$ python -q
>>> import numpy as np
>>> np.set_printoptions(suppress=True, linewidth=120)
>>> rd = lambda a: np.round(a, 3) + 0
>>> m1 = np.load("test6.npy")
>>> print(m1)
[[-1.  5. -2.]
 [ 0.  6.  0.]
 [12. -9.  9.]]
>>> q, R = np.linalg.qr(m1)
>>> print(rd(np.abs(np.diag(R))))
[12.042  7.344  1.018]
>>> print(rd(R))
[[12.042 -9.384  9.135]
 [ 0.    -7.344  0.718]
 [ 0.     0.    -1.018]]
>>> rng = np.random.default_rng(6862)
>>> lab = rng.permutation(3)
>>> B = m1[:, lab] * rng.choice([-1, 1], 3)
>>> print(B)
[[-1. -2.  5.]
 [ 0.  0.  6.]
 [12.  9. -9.]]
>>> left, _, Vh = np.linalg.svd(m1.T @ B)
>>> print(rd(left @ Vh))
[[1. 0. 0.]
 [0. 0. 1.]
 [0. 1. 0.]]
>>> print(rd(np.linalg.lstsq(m1, B)[0]))
[[1. 0. 0.]
 [0. 0. 1.]
 [0. 1. 0.]]
>>> vec = np.array([-1, 0, 3])
>>> target = m1 @ vec
>>> beta, lr = np.zeros(3), 1 / np.linalg.norm(m1, 2) ** 2
>>> for i in range(50):
...     beta -= lr * m1.T @ (m1 @ beta - target)
...     if i % 10 == 0: print(i, round(np.linalg.norm(m1 @ beta - target), 3))
... 
0 3.109
10 2.552
20 2.434
30 2.376
40 2.326
>>> print(rd(beta))
[ 0.545 -0.207  0.76 ]
>>> vec = np.array([1, -2, 0])
>>> target = m1 @ vec
>>> print(target)
[-11. -12.  30.]
>>> print(rd(np.linalg.solve(m1, target + m1[:, 2])))
[ 1. -2.  1.]
>>> F = np.load("layer4.npy")
>>> print(F)
[[ 2  3 -1  0]
 [ 3  4 -2  1]
 [-1 -2 -4  1]
 [ 0  1  1  2]]
>>> ev, vecs = np.linalg.eigh(F)
>>> print(np.unique(ev.round(6) + 0, return_counts=True)[1])
[1 1 1 1]
>>> print(np.abs(vecs[:, -1]).round(6).argmax())
1
>>> print(rd(np.linalg.eigvalsh(F + 5 * np.eye(4))))
[ 0.3    4.772  7.228 11.7  ]
